% ipython --no-banner

In [1]: import numpy as np

In [2]: np.set_printoptions(precision=2, suppress=True, linewidth=140)

In [3]: def rd(a):
   ...:     return np.round(a, 2) + 0
   ...: 

In [4]: K = np.loadtxt("out19.csv", delimiter=",")

In [5]: print(rd(K))
[[-0.28  0.22 -0.5   0.2   0.65 -0.41]
 [-0.52 -0.14  0.15  0.47  0.21  0.65]
 [-0.14 -0.67 -0.51 -0.47  0.04  0.19]
 [-0.45  0.52 -0.42 -0.14 -0.56  0.13]
 [ 0.03 -0.41 -0.25  0.67 -0.46 -0.34]
 [ 0.66  0.21 -0.47  0.23  0.08  0.49]]

In [6]: print(rd(np.linalg.norm(K, axis=0)))
[1. 1. 1. 1. 1. 1.]

In [7]: print(rd(K.T @ K))
[[1. 0. 0. 0. 0. 0.]
 [0. 1. 0. 0. 0. 0.]
 [0. 0. 1. 0. 0. 0.]
 [0. 0. 0. 1. 0. 0.]
 [0. 0. 0. 0. 1. 0.]
 [0. 0. 0. 0. 0. 1.]]

In [8]: print(rd(np.linalg.pinv(K)))
[[-0.28 -0.52 -0.14 -0.45  0.03  0.66]
 [ 0.22 -0.14 -0.67  0.52 -0.41  0.21]
 [-0.5   0.15 -0.51 -0.42 -0.25 -0.47]
 [ 0.2   0.47 -0.47 -0.14  0.67  0.23]
 [ 0.65  0.21  0.04 -0.56 -0.46  0.08]
 [-0.41  0.65  0.19  0.13 -0.34  0.49]]

In [9]: print(rd(np.linalg.svd(K, compute_uv=False)))
[1. 1. 1. 1. 1. 1.]

In [10]: x = np.array([-3, -3, 3, -8, -8, 3])

In [11]: print([p for p in range(1, 25) if np.allclose(np.linalg.matrix_power(K, p), np.eye(6))])
[]

In [12]: print(rd(np.abs(np.linalg.eigvals(K))))
[1. 1. 1. 1. 1. 1.]

In [13]: print(rd(np.linalg.norm(x)), rd(np.linalg.norm(K @ x)))
12.81 12.81

In [14]: rng = np.random.default_rng(15)

In [15]: lab = rng.permutation(6)

In [16]: Y = K[:, lab] * rng.choice([-1, 1], 6)

In [17]: print(rd(Y))
[[-0.2   0.5  -0.65 -0.28 -0.41 -0.22]
 [-0.47 -0.15 -0.21 -0.52  0.65  0.14]
 [ 0.47  0.51 -0.04 -0.14  0.19  0.67]
 [ 0.14  0.42  0.56 -0.45  0.13 -0.52]
 [-0.67  0.25  0.46  0.03 -0.34  0.41]
 [-0.23  0.47 -0.08  0.66  0.49 -0.21]]

In [18]: left, _, Vh = np.linalg.svd(K.T @ Y)

In [19]: print(lab)
[3 2 4 0 5 1]

In [20]: def softmax(z):
    ...:     e = np.exp(z - z.max(axis=-1, keepdims=True))
    ...:     return e / e.sum(axis=-1, keepdims=True)
    ...: 

In [21]: print(rd(softmax(K[2] + 4)))
[0.18 0.11 0.12 0.13 0.21 0.25]

In [22]: scores = K @ K.T / np.sqrt(6)

In [23]: print(softmax(scores).round(6).argmax(axis=1))
[0 1 2 3 4 5]

In [24]: print(rd(softmax(scores)[2] @ K))
[-0.12 -0.1  -0.35  0.11  0.    0.13]

In [25]: mat = np.loadtxt("case7.csv", delimiter=",")

In [26]: print(rd(mat))
[[  0.     1.89   8.47  -0.04   0.71   0.13]
 [  0.01  -4.15  -0.42   0.01  -0.43   0.01]
 [ -0.01  -5.23   3.53   0.06   0.15   0.17]
 [ -0.01  -3.1   15.47   0.03  -0.23  -0.12]
 [  0.    -3.27   9.76   0.02  -1.04  -0.26]
 [  0.    -1.83   2.23   0.06  -0.64   0.08]
 [  0.    -6.34  33.75   0.03   0.71  -0.14]
 [ -0.01   2.89  -4.61  -0.01   0.74  -0.02]
 [  0.     1.01  -3.57   0.01  -1.45   0.01]
 [  0.     0.68  12.53  -0.08  -0.84  -0.13]
 [  0.     4.18 -23.61   0.02   1.02   0.16]
 [ -0.01   1.08  -3.88  -0.02  -0.88  -0.17]
 [  0.    -0.53  21.31  -0.01   0.83   0.05]
 [  0.    -0.51   7.72  -0.05  -1.16   0.22]
 [  0.     4.98 -21.53   0.02   0.79   0.04]
 [  0.    -5.42 -15.1    0.    -0.6   -0.37]
 [  0.    -2.51 -16.75  -0.03  -0.28  -0.13]
 [ -0.01   4.2  -20.34  -0.02  -0.73  -0.16]
 [  0.     3.91  15.89  -0.05   0.28  -0.1 ]
 [ -0.01  -1.13  -4.44  -0.04  -0.66  -0.13]
 [ -0.01   5.28 -26.48   0.05   0.41  -0.08]
 [  0.01  -4.03 -22.8    0.09   1.01   0.15]
 [  0.     2.44 -55.42  -0.02  -1.36   0.02]
 [  0.    -0.3   30.04   0.04   0.44  -0.05]
 [  0.     1.76  -8.06  -0.02  -0.43  -0.04]
 [  0.01  -6.72  -5.71   0.     0.58  -0.01]
 [  0.    -4.29   2.95   0.    -1.13   0.04]
 [  0.    -0.16  36.35   0.02  -2.32  -0.03]
 [  0.    -0.2    6.36   0.02  -0.35   0.19]
 [  0.01  -1.14  38.15   0.09  -0.06  -0.11]
 [  0.    -9.27  32.98   0.01  -0.29   0.08]
 [  0.     9.95 -14.92  -0.02   0.75  -0.06]
 [  0.     3.62 -27.42   0.07   0.72   0.13]]

In [27]: Xc = mat - mat.mean(axis=0)

In [28]: evecs = np.linalg.svd(Xc)[2][:5]

In [29]: Y = Xc - Xc @ evecs.T @ evecs

In [30]: print(rd((Xc @ evecs.T).std(axis=0)))
[21.16  3.67  0.82  0.13  0.04]

In [31]: print(rd(np.cov(Xc @ evecs.T, rowvar=False)))
[[461.91   0.     0.     0.     0.  ]
 [  0.    13.91   0.     0.     0.  ]
 [  0.     0.     0.69   0.     0.  ]
 [  0.     0.     0.     0.02   0.  ]
 [  0.     0.     0.     0.     0.  ]]
